% ipython --no-banner

In [1]: import numpy as np

In [2]: from numpy import linalg as LA

In [3]: np.set_printoptions(precision=3, suppress=True, linewidth=160, legacy="1.25")

In [4]: tidy = lambda a: np.round(a, 3) + 0

In [5]: F = np.loadtxt("a.csv", delimiter=",")

In [6]: F
Out[6]: 
array([[-0.072,  0.067, -0.013, -0.134, -0.131, -0.125,  0.291, -0.035, -0.042, -0.018],
       [-0.525, -1.467,  0.849, -0.742,  0.974, -2.208,  1.307, -0.009, -0.421,  1.07 ],
       [ 2.133,  4.447, -2.481,  2.429, -3.004,  6.873, -3.948,  0.098,  1.636, -3.107],
       [ 1.327,  2.934, -1.595,  1.473, -2.103,  4.611, -2.54 , -0.01 ,  0.844, -2.181],
       [ 0.802,  1.368, -0.849,  0.881, -1.122,  2.287, -1.155,  0.152,  0.419, -0.923],
       [ 0.08 ,  0.041,  0.123,  0.011, -0.041, -0.09 , -0.066,  0.172, -0.219,  0.075],
       [ 2.176,  4.549, -2.39 ,  2.408, -2.993,  6.859, -3.865, -0.066,  1.489, -2.923],
       [-0.958, -1.457,  0.671, -0.875,  1.065, -2.318,  1.369,  0.034, -0.463,  1.034],
       [-0.261,  0.077, -0.059, -0.073,  0.302,  0.133, -0.048,  0.127,  0.03 ,  0.033],
       [ 0.008,  0.072,  0.126, -0.047, -0.073, -0.147, -0.06 , -0.142, -0.067, -0.08 ],
       [-1.357, -3.025,  1.389, -1.592,  1.852, -4.635,  2.558, -0.214, -1.086,  2.196],
       [-1.264, -3.121,  1.757, -1.69 ,  2.056, -4.895,  2.764,  0.164, -1.172,  2.103],
       [-2.248, -4.639,  2.273, -2.311,  3.172, -6.945,  3.858,  0.086, -1.563,  3.112],
       [ 1.28 ,  3.063, -1.747,  1.597, -1.878,  4.678, -2.657, -0.083,  0.914, -1.953],
       [-0.869, -1.294,  0.977, -0.713,  0.959, -2.235,  1.223, -0.082, -0.559,  1.005],
       [-2.056, -4.66 ,  2.303, -2.553,  2.972, -6.856,  4.044, -0.003, -1.549,  2.836],
       [-1.38 , -3.051,  1.499, -1.571,  1.817, -4.615,  2.537,  0.006, -0.96 ,  1.948],
       [-2.15 , -4.579,  2.268, -2.56 ,  3.291, -6.84 ,  3.848,  0.101, -1.369,  2.897],
       [ 0.841,  1.551, -0.88 ,  0.763, -1.065,  2.408, -1.31 , -0.045,  0.415, -1.033],
       [-2.195, -4.58 ,  2.356, -2.485,  2.957, -6.803,  3.862,  0.07 , -1.374,  3.033],
       [ 2.064,  4.72 , -2.479,  2.272, -2.924,  6.881, -3.909, -0.05 ,  1.388, -2.813],
       [-1.017, -1.311,  0.561, -0.672,  0.931, -2.195,  1.221,  0.054, -0.484,  1.028],
       [ 0.599,  1.478, -0.763,  0.875, -0.901,  2.176, -1.248,  0.057,  0.511, -1.044],
       [ 0.064,  0.105, -0.014,  0.007, -0.079,  0.018,  0.052, -0.108,  0.022, -0.19 ],
       [-1.308, -3.234,  1.808, -1.611,  1.84 , -4.599,  2.488, -0.004, -0.947,  2.024],
       [-1.463, -3.125,  1.699, -1.448,  1.934, -4.644,  2.58 , -0.001, -1.002,  2.12 ],
       [-0.039, -0.116, -0.013, -0.017,  0.044,  0.157, -0.099, -0.056,  0.091, -0.071],
       [ 1.458,  3.023, -1.698,  1.542, -1.908,  4.679, -2.673,  0.08 ,  1.021, -2.128],
       [ 0.565,  1.569, -0.755,  0.977, -1.04 ,  2.334, -1.404,  0.07 ,  0.226, -0.975],
       [-0.456, -1.356,  0.729, -0.942,  1.034, -2.316,  1.297,  0.126, -0.452,  1.088],
       [ 0.691,  1.564, -0.871,  0.869, -0.91 ,  2.391, -1.269,  0.03 ,  0.591, -0.914],
       [-2.074, -4.309,  2.328, -2.414,  3.152, -6.944,  3.763, -0.07 , -1.53 ,  2.947],
       [ 1.989,  4.531, -2.404,  2.338, -2.93 ,  6.723, -3.917,  0.057,  1.635, -3.039],
       [ 1.331,  3.064, -1.698,  1.577, -2.195,  4.591, -2.592,  0.121,  1.098, -1.97 ],
       [-2.22 , -4.362,  2.392, -2.445,  2.988, -6.897,  3.985,  0.128, -1.287,  3.266],
       [ 1.432,  2.849, -1.428,  1.572, -2.198,  4.744, -2.683,  0.08 ,  0.958, -2.166],
       [-1.464, -2.907,  1.554, -1.677,  2.159, -4.616,  2.58 , -0.027, -1.147,  2.048],
       [-2.07 , -4.542,  2.559, -2.464,  2.91 , -7.015,  3.76 , -0.046, -1.624,  2.898],
       [ 1.343,  2.941, -1.534,  1.584, -1.858,  4.592, -2.497, -0.079,  1.025, -2.068],
       [-1.999, -4.728,  2.441, -2.451,  3.044, -6.763,  3.975, -0.071, -1.335,  2.877],
       [-1.969, -4.546,  2.29 , -2.39 ,  3.127, -6.972,  3.997, -0.003, -1.446,  2.961],
       [ 1.413,  3.036, -1.527,  1.645, -1.821,  4.705, -2.574,  0.009,  1.085, -1.926],
       [-1.452, -3.104,  1.709, -1.698,  1.867, -4.589,  2.396,  0.005, -0.975,  2.051]])

In [7]: other = np.c_[F[:, :5] @ np.array([[3, 1, 2, 3, 0],
   ...:     [-1, -2, 0, -2, 0],
   ...:     [3, -3, 3, 2, -3],
   ...:     [-1, -2, -2, -1, -2],
   ...:     [-1, -2, -2, 0, 3]]), np.array([-2, 2, 1, -2, -2, 1, 0, 0, 1, 2, 1, 0, 2, 2, 0, 2, 2, 2, 1, 1, -1, 2, 2, -2, -2, -2, -1, 0, 1, 0, 1, -2, 2, 0, -2, -2, -2, 0, -1, 2, 2, -1, 1])]

In [8]: tidy(other)
Out[8]: 
array([[ -0.057,   0.363,   0.347,  -0.242,  -0.086,  -2.   ],
       [  2.207,  -0.602,   1.033,   3.799,   1.859,   2.   ],
       [ -4.916,   1.832,  -2.027,  -9.886,  -6.427,   1.   ],
       [ -3.108,   1.504,  -0.871,  -6.55 ,  -4.47 ,  -2.   ],
       [ -1.268,   1.095,  -0.461,  -2.909,  -2.581,  -2.   ],
       [  0.598,  -0.311,   0.589,   0.393,  -0.514,   1.   ],
       [ -4.606,   1.418,  -1.648,  -9.758,  -6.625,   0.   ],
       [  0.406,  -0.437,  -0.283,   2.257,   2.932,   0.   ],
       [ -1.266,  -0.696,  -1.157,  -0.982,   1.229,   1.   ],
       [  0.45 ,  -0.274,   0.634,   0.179,  -0.503,   2.   ],
       [  2.861,   0.006,   0.933,   6.349,   4.573,   1.   ],
       [  4.234,  -1.025,   2.011,   7.654,   4.277,   0.   ],
       [  3.853,  -1.511,   0.601,   9.391,   7.319,   2.   ],
       [ -4.183,   0.957,  -2.119,  -7.377,  -3.587,   2.   ],
       [  1.372,  -1.704,   0.701,   2.648,   1.372,   0.   ],
       [  4.982,  -0.483,   1.959,  10.311,   7.113,   2.   ],
       [  3.162,  -0.267,   1.245,   6.531,   4.096,   2.   ],
       [  4.202,  -1.258,   1.042,   9.804,   8.189,   2.   ],
       [ -1.366,   0.983,  -0.354,  -3.102,  -2.081,   1.   ],
       [  4.591,  -1.047,   1.734,   9.772,   6.773,   1.   ],
       [ -5.313,   1.365,  -2.005, -10.478,  -5.879,  -1.   ],
       [ -0.316,  -0.596,  -0.869,   1.365,   2.454,   2.   ],
       [ -1.944,  -0.016,  -1.039,  -3.56 ,  -2.164,   2.   ],
       [  0.117,   0.04 ,   0.23 ,  -0.053,  -0.209,  -2.   ],
       [  4.505,  -0.722,   2.35 ,   7.771,   3.318,  -2.   ],
       [  3.347,  -1.282,   1.199,   6.707,   3.601,  -2.   ],
       [ -0.067,   0.178,  -0.171,   0.106,   0.205,  -1.   ],
       [ -3.377,   1.238,  -1.446,  -6.61 ,  -3.714,   0.   ],
       [ -2.076,  -0.182,  -1.009,  -3.93 ,  -2.809,   1.   ],
       [  2.083,  -0.115,   1.091,   3.744,   2.799,   0.   ],
       [ -2.063,   0.258,  -1.149,  -3.666,  -1.855,   1.   ],
       [  4.333,  -1.916,   1.36 ,   9.466,   7.3  ,  -2.   ],
       [ -5.184,   1.323,  -2.05 , -10.241,  -6.254,   2.   ],
       [ -3.547,   1.533,  -1.196,  -7.108,  -4.645,   0.   ],
       [  4.335,  -1.758,   1.65 ,   9.293,   6.678,  -2.   ],
       [ -2.211,   1.27 ,  -0.168,  -5.83 ,  -5.454,  -2.   ],
       [  2.695,  -1.276,   0.77 ,   6.207,   5.169,  -2.   ],
       [  5.563,  -1.555,   2.645,  10.456,   5.981,   0.   ],
       [ -3.24 ,   0.611,  -1.368,  -6.505,  -4.14 ,  -1.   ],
       [  5.461,  -1.052,   2.139,  10.792,   6.711,   2.   ],
       [  4.772,  -1.221,   1.458,  10.155,   7.291,   2.   ],
       [ -3.202,   0.274,  -1.403,  -6.532,  -4.172,  -1.   ],
       [  3.706,  -0.709,   1.885,   6.968,   3.87 ,   1.   ]])

In [9]: tidy(LA.norm(LA.qr(F)[0].T @ other, axis=0) ** 2 / ((other ** 2).sum(axis=0) + 1e-12))
Out[9]: array([1.   , 1.   , 1.   , 1.   , 1.   , 0.259])
